$ ipython --no-banner

In [1]: import numpy as np

In [2]: np.set_printoptions(precision=3, suppress=True, linewidth=160, floatmode="fixed")

In [3]: data = np.loadtxt("data.csv", delimiter=",")

In [4]: data
Out[4]: 
array([[ 2.609,  1.296, -3.832,  3.793],
       [ 3.928,  1.938, -5.966,  5.846],
       [ 0.089,  0.062,  0.042,  0.061],
       [-0.432, -0.285,  0.598, -0.655],
       [-3.068, -1.514,  4.598, -4.538],
       [-1.503, -0.791,  2.199, -2.216],
       [ 2.815,  1.407, -4.154,  4.148],
       [-1.184, -0.710,  1.830, -1.838],
       [-1.165, -0.672,  1.712, -1.630],
       [ 2.899,  1.487, -4.373,  4.473],
       [ 1.011,  0.543, -1.599,  1.683],
       [ 1.217,  0.508, -1.760,  1.796],
       [ 0.563,  0.253, -0.698,  0.821],
       [-0.611, -0.367,  0.910, -0.771],
       [ 3.607,  1.974, -5.510,  5.532],
       [ 1.167,  0.609, -1.794,  1.864],
       [ 0.992,  0.463, -1.452,  1.511],
       [-3.174, -1.619,  4.768, -4.789],
       [ 2.943,  1.426, -4.374,  4.424],
       [-0.597, -0.338,  0.925, -0.907],
       [ 2.077,  1.078, -3.012,  3.019],
       [-2.908, -1.575,  4.471, -4.477],
       [ 1.049,  0.598, -1.549,  1.621],
       [ 0.227,  0.019, -0.353,  0.360],
       [-1.371, -0.684,  2.123, -2.094],
       [-0.964, -0.471,  1.474, -1.515],
       [ 1.183,  0.577, -1.794,  1.833]])

In [5]: data.sum(axis=0)
Out[5]: array([ 11.399,   5.212, -16.570,  17.355])

In [6]: np.linalg.matrix_rank(data)
Out[6]: np.int64(4)

In [7]: np.linalg.svd(data, compute_uv=False)
Out[7]: array([25.105,  0.296,  0.248,  0.202])

In [8]: data.mean(axis=0)
Out[8]: array([ 0.422,  0.193, -0.614,  0.643])

In [9]: np.abs(data).max()
Out[9]: np.float64(5.966)

In [10]: np.linalg.rank(data)
Traceback (most recent call last):
  Cell In[10], line 1
    np.linalg.rank(data)
AttributeError: module 'numpy.linalg' has no attribute 'rank'
